$ python3 -q
>>> import numpy as np
>>> np.set_printoptions(precision=2, suppress=True, linewidth=100, legacy="1.25")
>>> tidy = lambda a: np.round(a, 2) + 0
>>> u = np.array([3, 0, 0, 0, 0, 2, 0, 1, 2, 1, 0]) + 0.5
>>> feats = np.outer(u, u) / (u @ u)
>>> tidy(feats)
array([[0.4 , 0.06, 0.06, 0.06, 0.06, 0.28, 0.06, 0.17, 0.28, 0.17, 0.06],
       [0.06, 0.01, 0.01, 0.01, 0.01, 0.04, 0.01, 0.02, 0.04, 0.02, 0.01],
       [0.06, 0.01, 0.01, 0.01, 0.01, 0.04, 0.01, 0.02, 0.04, 0.02, 0.01],
       [0.06, 0.01, 0.01, 0.01, 0.01, 0.04, 0.01, 0.02, 0.04, 0.02, 0.01],
       [0.06, 0.01, 0.01, 0.01, 0.01, 0.04, 0.01, 0.02, 0.04, 0.02, 0.01],
       [0.28, 0.04, 0.04, 0.04, 0.04, 0.2 , 0.04, 0.12, 0.2 , 0.12, 0.04],
       [0.06, 0.01, 0.01, 0.01, 0.01, 0.04, 0.01, 0.02, 0.04, 0.02, 0.01],
       [0.17, 0.02, 0.02, 0.02, 0.02, 0.12, 0.02, 0.07, 0.12, 0.07, 0.02],
       [0.28, 0.04, 0.04, 0.04, 0.04, 0.2 , 0.04, 0.12, 0.2 , 0.12, 0.04],
       [0.17, 0.02, 0.02, 0.02, 0.02, 0.12, 0.02, 0.07, 0.12, 0.07, 0.02],
       [0.06, 0.01, 0.01, 0.01, 0.01, 0.04, 0.01, 0.02, 0.04, 0.02, 0.01]])
>>> evals, evecs = np.linalg.eigh(feats)
>>> vec = np.array([5, 0, 4, 0, 4, 5, 1, 0, 5, 4, 1])
>>> tidy(evecs * np.maximum(evals, 0) @ evecs.T)
array([[0.4 , 0.06, 0.06, 0.06, 0.06, 0.28, 0.06, 0.17, 0.28, 0.17, 0.06],
       [0.06, 0.01, 0.01, 0.01, 0.01, 0.04, 0.01, 0.02, 0.04, 0.02, 0.01],
       [0.06, 0.01, 0.01, 0.01, 0.01, 0.04, 0.01, 0.02, 0.04, 0.02, 0.01],
       [0.06, 0.01, 0.01, 0.01, 0.01, 0.04, 0.01, 0.02, 0.04, 0.02, 0.01],
       [0.06, 0.01, 0.01, 0.01, 0.01, 0.04, 0.01, 0.02, 0.04, 0.02, 0.01],
       [0.28, 0.04, 0.04, 0.04, 0.04, 0.2 , 0.04, 0.12, 0.2 , 0.12, 0.04],
       [0.06, 0.01, 0.01, 0.01, 0.01, 0.04, 0.01, 0.02, 0.04, 0.02, 0.01],
       [0.17, 0.02, 0.02, 0.02, 0.02, 0.12, 0.02, 0.07, 0.12, 0.07, 0.02],
       [0.28, 0.04, 0.04, 0.04, 0.04, 0.2 , 0.04, 0.12, 0.2 , 0.12, 0.04],
       [0.17, 0.02, 0.02, 0.02, 0.02, 0.12, 0.02, 0.07, 0.12, 0.07, 0.02],
       [0.06, 0.01, 0.01, 0.01, 0.01, 0.04, 0.01, 0.02, 0.04, 0.02, 0.01]])
>>> tidy(np.linalg.eigvalsh(feats[1:, 1:]))
array([0. , 0. , 0. , 0. , 0. , 0. , 0. , 0. , 0. , 0.6])
>>> tidy(vec @ feats @ vec)
93.08
>>> tidy(vec @ feats @ vec / (vec @ vec)), tidy(evals[0]), evals[-1]
(0.74, 0.0, 1.0)
>>> (np.sign(evecs[:, -1].round(6)) == np.sign(evecs[0, -1].round(6))).astype(int)
array([1, 1, 1, 1, 1, 1, 1, 1, 1, 1, 1])
